$ python -q
>>> import numpy as np
>>> np.set_printoptions(precision=1, suppress=True, linewidth=160, floatmode="fixed")
>>> J = np.load("dump.npy")
>>> print(J)
[[ 1.3 -1.8 -0.8 -1.4 -0.9  0.4  0.0  1.5 -0.6  0.2 -0.3 -0.5 -1.5]
 [ 0.8  1.0  0.6  1.9 -1.1  1.6 -1.0  0.9 -1.6  0.0  2.9 -0.4 -0.3]
 [ 0.7 -1.8 -2.0  0.4  1.0 -1.3  0.2 -1.1  0.7 -0.5  0.0  0.0 -0.4]
 [ 0.7 -1.5  1.8 -0.5 -1.2  2.6 -0.2  0.8  0.3 -0.2  0.4  1.9  0.1]
 [-1.1 -0.9  0.5  0.0 -1.1  0.3 -0.2  0.8 -0.6 -0.5  0.2  1.7 -1.4]
 [-0.8 -1.6  0.8 -0.7 -0.2 -1.5  0.3  0.4 -0.8 -1.3 -0.3  0.0 -0.6]
 [-0.5 -0.4  0.1 -0.6 -0.4 -1.9  0.9  0.5 -1.7  0.5 -1.5  1.4 -1.2]
 [ 2.5  1.5 -0.6  0.2 -1.2  1.4 -0.2  1.0  1.4  1.2  1.4  0.6  0.5]
 [-0.9 -1.0 -0.2  0.0 -1.4 -1.7 -1.2  1.6 -0.8 -1.9  0.5  2.0 -1.0]
 [-1.5 -0.5 -1.7  1.1  0.1 -0.5  2.2  0.2 -0.4  3.4 -0.5  0.2 -0.2]
 [ 0.4 -0.9 -1.9  0.4 -1.5  1.2  0.4  1.1 -0.3  1.6  0.1  0.8 -0.2]
 [ 0.5  0.2  0.2  0.6  1.0 -1.7  0.4 -0.9 -1.3 -1.2  0.5 -1.4  0.7]
 [ 0.9  0.7  0.1  0.5 -1.0 -0.9  0.6  1.1  1.7  1.6 -1.9  0.0 -2.3]]
>>> print(np.count_nonzero(J))
161
>>> np.zeros(13, 13)
Traceback (most recent call last):
  File "<python-input-5>", line 1, in <module>
    np.zeros(13, 13)
    ~~~~~~~~^^^^^^^^
TypeError: Cannot interpret '13' as a data type
>>> print(J.sum(axis=1))
[-4.4  5.3 -4.1  5.0 -2.3 -6.3 -4.8  9.7 -6.0  1.9  1.2 -2.4  1.1]
>>> print(np.round(np.linalg.norm(J), 1))
14.5
>>> J[:, 13]
Traceback (most recent call last):
  File "<python-input-8>", line 1, in <module>
    J[:, 13]
    ~^^^^^^^
IndexError: index 13 is out of bounds for axis 1 with size 13
>>> B = J / np.linalg.norm(J, axis=1, keepdims=True)
>>> G = B @ B.T
>>> print(np.linalg.norm(B, axis=1))
[1.0 1.0 1.0 1.0 1.0 1.0 1.0 1.0 1.0 1.0 1.0 1.0 1.0]
>>> print(np.argwhere(np.triu(np.abs(G) > 0.95, 1)))
[]
>>> print((G - 2 * np.eye(13)).round(6).argmax(axis=1))
[10  7 11  4  8  8  5 10  4 10  9  5  6]
>>> vec = np.array([3, 3, -3, -2, 2, 0, -3, 1, 2, 1, 2, 2, -2])
>>> target = J @ vec
>>> print(target)
[  3.8   3.9   3.9  -3.0  -3.4 -11.4  -5.5  19.6   0.8  -6.9   3.5  -6.8   6.6]
>>> print(np.round(np.linalg.solve(J.T, J[1]), 1) + 0)
[0.0 1.0 0.0 0.0 0.0 0.0 0.0 0.0 0.0 0.0 0.0 0.0 0.0]
>>> print(np.round(np.linalg.solve(J, 4 * target), 1) + 0)
[ 12.0  12.0 -12.0  -8.0   8.0   0.0 -12.0   4.0   8.0   4.0   8.0   8.0  -8.0]
>>> B = np.array([[2, 2, -3],
...     [-2, -2, 2],
...     [1, 0, -2],
...     [1, 1, 2],
...     [0, -2, -1],
...     [2, 3, 2],
...     [-2, 3, 2],
...     [3, -1, 3],
...     [3, 1, 2],
...     [0, -2, -3],
...     [2, 2, 2],
...     [-2, 0, -1],
...     [0, -1, 1]])
>>> print(np.vstack([J, B.T]).shape)
(16, 13)
>>> print(np.einsum("ij->j", J))
[ 3.0 -7.0 -3.1  1.9 -7.9 -2.0  2.2  7.9 -4.0  2.9  1.5  6.3 -7.8]
>>> m1 = np.loadtxt("arr.csv", delimiter=",")
>>> print(m1)
[[-9.0  2.0  8.0  0.0 -3.0 -6.0  1.0  1.0 -7.0]
 [ 2.0 -9.0  2.0  8.0  0.0 -3.0 -6.0  1.0  1.0]
 [ 8.0  2.0 -9.0  2.0  8.0  0.0 -3.0 -6.0  1.0]
 [ 0.0  8.0  2.0 -9.0  2.0  8.0  0.0 -3.0 -6.0]
 [-3.0  0.0  8.0  2.0 -9.0  2.0  8.0  0.0 -3.0]
 [-6.0 -3.0  0.0  8.0  2.0 -9.0  2.0  8.0  0.0]
 [ 1.0 -6.0 -3.0  0.0  8.0  2.0 -9.0  2.0  8.0]
 [ 1.0  1.0 -6.0 -3.0  0.0  8.0  2.0 -9.0  2.0]
 [-7.0  1.0  1.0 -6.0 -3.0  0.0  8.0  2.0 -9.0]]
>>> try:
...     np.linalg.cholesky(m1)
... except np.linalg.LinAlgError as e:
...     print(e)
... 
Matrix is not positive definite
>>> print(np.all(np.linalg.eigvalsh(m1) > 0))
False
>>> f = np.array([2, 3, 0])
>>> print(np.array([np.convolve(row, f, "same") for row in m1]))
[[-23.0  22.0  24.0  -6.0 -21.0 -16.0   5.0 -11.0 -21.0]
 [-12.0 -23.0  22.0  24.0  -6.0 -21.0 -16.0   5.0   3.0]
 [ 28.0 -12.0 -23.0  22.0  24.0  -6.0 -21.0 -16.0   3.0]
 [ 16.0  28.0 -12.0 -23.0  22.0  24.0  -6.0 -21.0 -18.0]
 [ -9.0  16.0  28.0 -12.0 -23.0  22.0  24.0  -6.0  -9.0]
 [-24.0  -9.0  16.0  28.0 -12.0 -23.0  22.0  24.0   0.0]
 [ -9.0 -24.0  -9.0  16.0  28.0 -12.0 -23.0  22.0  24.0]
 [  5.0  -9.0 -24.0  -9.0  16.0  28.0 -12.0 -23.0   6.0]
 [-19.0   5.0  -9.0 -24.0  -9.0  16.0  28.0 -12.0 -27.0]]
>>> print(np.convolve(m1[1], f))
[  4.0 -12.0 -23.0  22.0  24.0  -6.0 -21.0 -16.0   5.0   3.0   0.0]
>>> print(np.polyval(f, m1[1]))
[ 14.0 135.0  14.0 152.0   0.0   9.0  54.0   5.0   5.0]
